>>> import numpy as np
>>> import numpy.linalg as la
>>> np.set_printoptions(precision=3, suppress=True, linewidth=100, floatmode="fixed")
>>> rd = lambda a: np.round(a, 3) + 0
>>> mat = np.load("w.npy")
>>> mat
array([[0.000, 0.000, 0.000, 0.000, 3.000, 0.000, 0.000, 1.000, 2.000, 2.000, 3.000],
       [0.000, 0.000, 0.000, 4.000, 5.000, 5.000, 5.000, 1.000, 5.000, 2.000, 4.000],
       [0.000, 0.000, 0.000, 2.000, 1.000, 0.000, 3.000, 3.000, 4.000, 4.000, 2.000],
       [0.000, 4.000, 2.000, 0.000, 0.000, 0.000, 0.000, 0.000, 0.000, 0.000, 0.000],
       [3.000, 5.000, 1.000, 0.000, 0.000, 0.000, 0.000, 0.000, 0.000, 0.000, 0.000],
       [0.000, 5.000, 0.000, 0.000, 0.000, 0.000, 0.000, 0.000, 0.000, 0.000, 0.000],
       [0.000, 5.000, 3.000, 0.000, 0.000, 0.000, 0.000, 0.000, 0.000, 0.000, 0.000],
       [1.000, 1.000, 3.000, 0.000, 0.000, 0.000, 0.000, 0.000, 0.000, 0.000, 0.000],
       [2.000, 5.000, 4.000, 0.000, 0.000, 0.000, 0.000, 0.000, 0.000, 0.000, 0.000],
       [2.000, 2.000, 4.000, 0.000, 0.000, 0.000, 0.000, 0.000, 0.000, 0.000, 0.000],
       [3.000, 4.000, 2.000, 0.000, 0.000, 0.000, 0.000, 0.000, 0.000, 0.000, 0.000]])
>>> # rank 6
>>> w1 = np.array([[3, 4],
...     [4, 4],
...     [1, 2],
...     [0, 2],
...     [4, 3],
...     [0, 5],
...     [1, 2],
...     [5, 4],
...     [5, 4],
...     [4, 4],
...     [1, 2]])
>>> coef = np.array([3, 4])
>>> hid = np.maximum(mat @ w1 + coef, 0)
>>> (hid > 0).astype(int)
array([[1, 1],
       [1, 1],
       [1, 1],
       [1, 1],
       [1, 1],
       [1, 1],
       [1, 1],
       [1, 1],
       [1, 1],
       [1, 1],
       [1, 1]])
>>> la.matrix_rank(hid)
np.int64(2)
>>> C = np.array([[3, 0, 3], [1, 2, 0]])
>>> w1 @ C
array([[13,  8,  9],
       [16,  8, 12],
       [ 5,  4,  3],
       [ 2,  4,  0],
       [15,  6, 12],
       [ 5, 10,  0],
       [ 5,  4,  3],
       [19,  8, 15],
       [19,  8, 15],
       [16,  8, 12],
       [ 5,  4,  3]])
>>> print((hid @ C).round(6).argmax(axis=1))
[0 0 0 0 0 0 0 0 0 0 0]
>>> rk = la.matrix_rank(mat)
>>> rk
np.int64(6)
>>> null = la.svd(mat)[2][rk:].T
>>> [int(la.matrix_rank(np.delete(mat, i, axis=0))) for i in range(11)]
[5, 5, 5, 6, 6, 6, 6, 6, 6, 6, 6]
>>> print(la.matrix_rank(mat.T @ mat), la.matrix_rank(mat @ mat.T))
6 6
>>> [int(la.matrix_rank(mat[:i])) for i in range(1, len(mat) + 1)]
[1, 2, 3, 4, 5, 6, 6, 6, 6, 6, 6]
>>> Uu, sig, Vt = la.svd(mat)
>>> np.argmax(sig[:-1] / (sig[1:] + 1e-6)) + 1
np.int64(6)
>>> rd(sig)
array([13.820, 13.820,  4.636,  4.636,  3.242,  3.242,  0.000,  0.000,  0.000,  0.000,  0.000])
>>> A2 = Uu[:, :6] @ np.diag(sig[:6]) @ Vt[:6]
>>> rd(A2)
array([[0.000, 0.000, 0.000, 0.000, 3.000, 0.000, 0.000, 1.000, 2.000, 2.000, 3.000],
       [0.000, 0.000, 0.000, 4.000, 5.000, 5.000, 5.000, 1.000, 5.000, 2.000, 4.000],
       [0.000, 0.000, 0.000, 2.000, 1.000, 0.000, 3.000, 3.000, 4.000, 4.000, 2.000],
       [0.000, 4.000, 2.000, 0.000, 0.000, 0.000, 0.000, 0.000, 0.000, 0.000, 0.000],
       [3.000, 5.000, 1.000, 0.000, 0.000, 0.000, 0.000, 0.000, 0.000, 0.000, 0.000],
       [0.000, 5.000, 0.000, 0.000, 0.000, 0.000, 0.000, 0.000, 0.000, 0.000, 0.000],
       [0.000, 5.000, 3.000, 0.000, 0.000, 0.000, 0.000, 0.000, 0.000, 0.000, 0.000],
       [1.000, 1.000, 3.000, 0.000, 0.000, 0.000, 0.000, 0.000, 0.000, 0.000, 0.000],
       [2.000, 5.000, 4.000, 0.000, 0.000, 0.000, 0.000, 0.000, 0.000, 0.000, 0.000],
       [2.000, 2.000, 4.000, 0.000, 0.000, 0.000, 0.000, 0.000, 0.000, 0.000, 0.000],
       [3.000, 4.000, 2.000, 0.000, 0.000, 0.000, 0.000, 0.000, 0.000, 0.000, 0.000]])
>>> la.matrix_rank(mat, rtol=0.05)
np.int64(6)
>>> rd(la.norm(mat - A2) / la.norm(mat))
np.float64(0.0)
